>>> import numpy as np
>>> np.set_printoptions(precision=1, suppress=True, linewidth=140)
>>> F = np.cumsum(np.array([[2, 0, 5, 3, 2, 2, 3],
...     [2, 0, 5, 5, 4, 3, 5],
...     [5, 5, 4, 1, 0, 5, 3],
...     [2, 2, 0, 0, 5, 0, 1],
...     [0, 2, 3, 0, 4, 1, 5],
...     [5, 3, 1, 5, 5, 1, 2],
...     [4, 2, 4, 4, 3, 5, 0],
...     [5, 5, 1, 0, 0, 2, 4],
...     [4, 1, 5, 4, 3, 2, 4],
...     [5, 0, 3, 5, 4, 0, 5],
...     [3, 4, 3, 3, 3, 3, 5],
...     [1, 3, 3, 5, 0, 1, 4],
...     [2, 4, 3, 0, 2, 2, 3],
...     [4, 0, 0, 4, 2, 0, 2],
...     [4, 5, 5, 3, 4, 2, 3],
...     [2, 0, 0, 0, 2, 1, 3],
...     [0, 5, 1, 3, 3, 3, 4],
...     [0, 3, 4, 1, 0, 5, 0],
...     [5, 3, 4, 4, 0, 4, 4],
...     [4, 5, 4, 5, 1, 1, 2],
...     [3, 0, 1, 3, 3, 2, 5],
...     [3, 5, 0, 4, 2, 3, 1],
...     [0, 5, 3, 3, 2, 3, 2],
...     [3, 2, 1, 4, 1, 1, 2]]), axis=0)
>>> print(F)
[[ 2  0  5  3  2  2  3]
 [ 4  0 10  8  6  5  8]
 [ 9  5 14  9  6 10 11]
 [11  7 14  9 11 10 12]
 [11  9 17  9 15 11 17]
 [16 12 18 14 20 12 19]
 [20 14 22 18 23 17 19]
 [25 19 23 18 23 19 23]
 [29 20 28 22 26 21 27]
 [34 20 31 27 30 21 32]
 [37 24 34 30 33 24 37]
 [38 27 37 35 33 25 41]
 [40 31 40 35 35 27 44]
 [44 31 40 39 37 27 46]
 [48 36 45 42 41 29 49]
 [50 36 45 42 43 30 52]
 [50 41 46 45 46 33 56]
 [50 44 50 46 46 38 56]
 [55 47 54 50 46 42 60]
 [59 52 58 55 47 43 62]
 [62 52 59 58 50 45 67]
 [65 57 59 62 52 48 68]
 [65 62 62 65 54 51 70]
 [68 64 63 69 55 52 72]]
>>> Q, R = np.linalg.qr(F)
>>> print(np.trace(Q @ Q.T))
7.0
>>> proj = F @ np.linalg.solve(F.T @ F, F.T)
>>> print(np.diag(proj))
[0.1 0.5 0.4 0.1 0.4 0.2 0.5 0.3 0.2 0.3 0.2 0.2 0.2 0.2 0.5 0.2 0.4 0.2 0.2 0.5 0.2 0.3 0.3 0.4]
>>> X = np.maximum(np.array([[5, 5, 2],
...     [3, 4, 2],
...     [4, 3, 0],
...     [2, 4, 0],
...     [5, 4, 1],
...     [5, 4, 2],
...     [1, 3, 4],
...     [0, 5, 0],
...     [3, 3, 5],
...     [1, 1, 0],
...     [4, 4, 3],
...     [5, 4, 5],
...     [4, 1, 4],
...     [3, 1, 5],
...     [2, 5, 3]]) @ np.array([[4, 6, 5, 7, 4, 3, 5, 7, 4, 4],
...     [8, 6, 7, 1, 5, 8, 8, 2, 4, 9],
...     [2, 7, 0, 1, 7, 8, 4, 3, 1, 8]]) + np.array([5, 4, 1, 3, 4, 5, 2, 2, 3, 5]), 0)
>>> print(X)
[[ 69  78  61  45  63  76  75  53  45  86]
 [ 53  60  44  30  50  62  57  37  33  69]
 [ 45  46  42  34  35  41  46  36  31  48]
 [ 45  40  39  21  32  43  44  24  27  49]
 [ 59  65  54  43  51  60  63  48  40  69]
 [ 61  72  54  44  58  68  67  51  41  77]
 [ 41  56  27  17  51  64  47  27  23  68]
 [ 45  34  36   8  29  45  42  12  23  50]
 [ 51  75  37  32  66  78  61  44  32  84]
 [ 17  16  13  11  13  16  15  11  11  18]
 [ 59  73  49  38  61  73  66  47  38  81]
 [ 67  93  54  47  79  92  79  60  44 101]
 [ 37  62  28  36  53  57  46  44  27  62]
 [ 35  63  23  30  56  62  45  40  24  66]
 [ 59  67  46  25  58  75  64  35  34  82]]
>>> print(np.unique(X.round(6), axis=0).shape)
(15, 10)
>>> try:
...     np.linalg.inv(X)
... except np.linalg.LinAlgError as e:
...     print("failed:", e)
... 
failed: Last 2 dimensions of the array must be square
>>> print(np.abs(np.diag(np.linalg.qr(X)[1])) > 1e-9)
[ True  True  True  True False False False False False False]
>>> m1 = np.loadtxt("x.csv", delimiter=",")
>>> print(m1)
[[  4.   5.   6.   7.   8.   9.  10.  11.  12.  13.]
 [ 14.  15.  16.  17.  18.  19.  20.  21.  22.  23.]
 [ 24.  25.  26.  27.  28.  29.  30.  31.  32.  33.]
 [ 34.  35.  36.  37.  38.  39.  40.  41.  42.  43.]
 [ 44.  45.  46.  47.  48.  49.  50.  51.  52.  53.]
 [ 54.  55.  56.  57.  58.  59.  60.  61.  62.  63.]
 [ 64.  65.  66.  67.  68.  69.  70.  71.  72.  73.]
 [ 74.  75.  76.  77.  78.  79.  80.  81.  82.  83.]
 [ 84.  85.  86.  87.  88.  89.  90.  91.  92.  93.]
 [ 94.  95.  96.  97.  98.  99. 100. 101. 102. 103.]]
>>> r = np.linalg.matrix_rank(m1)
>>> print(r)
2
>>> null = np.linalg.svd(m1)[2][r:].T
>>> print([int(np.linalg.matrix_rank(np.delete(m1, i, axis=0))) for i in range(10)])
[2, 2, 2, 2, 2, 2, 2, 2, 2, 2]
>>> print(np.round(null @ null.T, 1) + 0)
[[ 0.7 -0.3 -0.2 -0.2 -0.1 -0.1  0.   0.   0.1  0.1]
 [-0.3  0.8 -0.2 -0.2 -0.1 -0.1  0.   0.   0.   0.1]
 [-0.2 -0.2  0.8 -0.1 -0.1 -0.1 -0.1  0.   0.   0. ]
 [-0.2 -0.2 -0.1  0.9 -0.1 -0.1 -0.1 -0.1  0.   0. ]
 [-0.1 -0.1 -0.1 -0.1  0.9 -0.1 -0.1 -0.1 -0.1 -0.1]
 [-0.1 -0.1 -0.1 -0.1 -0.1  0.9 -0.1 -0.1 -0.1 -0.1]
 [ 0.   0.  -0.1 -0.1 -0.1 -0.1  0.9 -0.1 -0.2 -0.2]
 [ 0.   0.   0.  -0.1 -0.1 -0.1 -0.1  0.8 -0.2 -0.2]
 [ 0.1  0.   0.   0.  -0.1 -0.1 -0.2 -0.2  0.8 -0.3]
 [ 0.1  0.1  0.   0.  -0.1 -0.1 -0.2 -0.2 -0.3  0.7]]
>>> print(null.shape)
(10, 8)
